% ipython --no-banner

In [1]: import numpy as np

In [2]: np.set_printoptions(precision=2, suppress=True, linewidth=100, sign=" ")

In [3]: def rnd(a):
   ...:     return np.round(a, 2) + 0
   ...: 

In [4]: M2 = np.array([[-1, -2],
   ...:     [0, -2],
   ...:     [1, 1],
   ...:     [-3, -3],
   ...:     [0, -3],
   ...:     [1, 3],
   ...:     [-3, 0],
   ...:     [0, 1],
   ...:     [-3, -1],
   ...:     [0, 1],
   ...:     [1, 3],
   ...:     [3, -3]])

In [5]: C = np.array([[7, 3, 1, 0, 8], [0, 8, 2, 2, 8]])

In [6]: rng = np.random.default_rng(528)

In [7]: F = M2 @ C + 0.1 * rng.normal(size=(12, 5))

In [8]: rnd(F)
Out[8]: 
array([[ -6.99, -19.02,  -5.11,  -4.07, -24.13],
       [ -0.2 , -16.08,  -3.89,  -3.92, -16.01],
       [  6.93,  10.98,   2.99,   1.98,  15.97],
       [-20.97, -32.97,  -8.9 ,  -6.08, -47.91],
       [  0.19, -23.95,  -6.05,  -6.25, -24.08],
       [  7.  ,  27.06,   7.18,   5.93,  32.12],
       [-21.07,  -9.03,  -2.85,   0.01, -24.12],
       [ -0.06,   7.93,   1.92,   1.98,   8.06],
       [-21.04, -17.07,  -5.16,  -2.03, -31.95],
       [ -0.09,   7.98,   2.2 ,   1.92,   8.1 ],
       [  6.81,  26.99,   6.93,   5.93,  32.02],
       [ 21.09, -15.21,  -2.96,  -5.98,  -0.18]])

In [9]: M2 = np.c_[F[:, :3] @ np.array([[3, 1, 2], [5, 1, 0], [2, 5, 3]]), np.array([0, 3, 1, 1, 0, 3, 1, 0, 2, 1, 1, 0])]

In [10]: rnd(M2)
Out[10]: 
array([[-126.28,  -51.54,  -29.31,    0.  ],
       [ -88.76,  -35.72,  -12.06,    3.  ],
       [  81.67,   32.84,   22.83,    1.  ],
       [-245.57,  -98.44,  -68.65,    1.  ],
       [-131.31,  -54.01,  -17.77,    0.  ],
       [ 170.65,   69.95,   35.54,    3.  ],
       [-114.08,  -44.37,  -50.7 ,    1.  ],
       [  43.32,   17.46,    5.64,    0.  ],
       [-158.76,  -63.88,  -57.54,    2.  ],
       [  44.06,   18.9 ,    6.42,    1.  ],
       [ 169.24,   68.44,   34.4 ,    1.  ],
       [ -18.7 ,   -8.91,   33.3 ,    0.  ]])

In [11]: np.linalg.matrix_rank(M2)
Out[11]: np.int64(4)

In [12]: np.linalg.matrix_rank(np.c_[F, M2])
Out[12]: np.int64(6)

In [13]: rnd(np.linalg.lstsq(F, M2[:, 0])[0])
Out[13]: array([ 3.,  5.,  2.,  0.,  0.])

In [14]: proj = M2 @ np.linalg.solve(M2.T @ M2, M2.T)

In [15]: rnd(np.diag(proj))
Out[15]: array([ 0.15,  0.48,  0.11,  0.37,  0.21,  0.51,  0.42,  0.05,  0.58,  0.27,  0.29,  0.57])

In [16]: M2 = F + rng.integers(-2, 3, (12, 2)) @ rng.integers(-2, 3, (2, 5))

In [17]: rnd(M2)
Out[17]: 
array([[-10.99, -18.02,  -7.11,  -2.07, -25.13],
       [  1.8 , -21.08,   0.11,  -1.92, -17.01],
       [  2.93,   8.98,   2.99,   5.98,  13.97],
       [-22.97, -33.97,  -8.9 ,  -4.08, -48.91],
       [  0.19, -20.95,  -8.05,  -8.25, -23.08],
       [  5.  ,  32.06,   3.18,   3.93,  33.12],
       [-23.07, -13.03,  -0.85,   4.01, -26.12],
       [  5.94,   4.93,   5.92,  -0.02,   9.06],
       [-17.04, -18.07,  -3.16,  -4.03, -30.95],
       [ -8.09,   9.98,  -1.8 ,   5.92,   6.1 ],
       [  4.81,  28.99,   4.93,   5.93,  32.02],
       [ 21.09, -21.21,   1.04,  -1.98,  -2.18]])

In [18]: rnd(M2 - F)
Out[18]: 
array([[-4.,  1., -2.,  2., -1.],
       [ 2., -5.,  4.,  2., -1.],
       [-4., -2.,  0.,  4., -2.],
       [-2., -1.,  0.,  2., -1.],
       [ 0.,  3., -2., -2.,  1.],
       [-2.,  5., -4., -2.,  1.],
       [-2., -4.,  2.,  4., -2.],
       [ 6., -3.,  4., -2.,  1.],
       [ 4., -1.,  2., -2.,  1.],
       [-8.,  2., -4.,  4., -2.],
       [-2.,  2., -2.,  0.,  0.],
       [ 0., -6.,  4.,  4., -2.]])

In [19]: np.linalg.matrix_rank(M2 - F, tol=1e-8)
Out[19]: np.int64(2)

In [20]: rnd(np.linalg.svd(M2 - F, compute_uv=False))
Out[20]: array([ 17.23,  14.87,   0.  ,   0.  ,   0.  ])

In [21]: feats = np.loadtxt("out3.csv", delimiter=",")

In [22]: feats
Out[22]: 
array([[ -9.05, -11.98,  -4.  ,  12.94,  -4.97,  -1.97,   0.93],
       [ 18.05,   5.99,   2.06,  -1.94,  16.01,  -7.95, -14.04],
       [ 20.95,  11.92,   3.97,  -9.02,  17.02,  -6.01, -13.06],
       [ 14.99,   3.06,   1.  ,   1.03,  13.99,  -8.03, -13.04],
       [  8.96,   3.08,   0.98,  -1.04,   7.94,  -4.03,  -6.99],
       [  6.04,  -0.01,   0.05,   1.93,   6.02,  -4.08,  -6.04],
       [ 20.96,  15.06,   4.91, -12.98,  16.05,  -3.94, -11.06],
       [ 20.87,   8.98,   3.02,  -4.93,  17.98,  -7.9 , -15.04],
       [ 15.08,  14.95,   4.99, -15.01,  10.11,  -0.02,  -5.  ],
       [ 24.03,   8.99,   2.97,  -3.97,  21.02,  -9.97, -17.99],
       [  8.98,   5.96,   2.04,  -5.  ,   7.11,  -1.89,  -5.08],
       [ -0.09,   2.94,   1.07,  -3.96,  -1.04,   2.  ,   1.94],
       [  6.03,  -9.07,  -3.05,  14.11,   8.96,  -9.96, -12.  ],
       [  3.01,   0.09,  -0.05,   1.  ,   3.03,  -2.02,  -3.03]])

In [23]: Xs = feats - feats.mean(axis=0)

In [24]: evecs = np.linalg.svd(Xs)[2][:2]

In [25]: M2 = Xs - Xs @ evecs.T @ evecs

In [26]: np.linalg.norm(M2, axis=1).round(6).argmax()
Out[26]: np.int64(10)
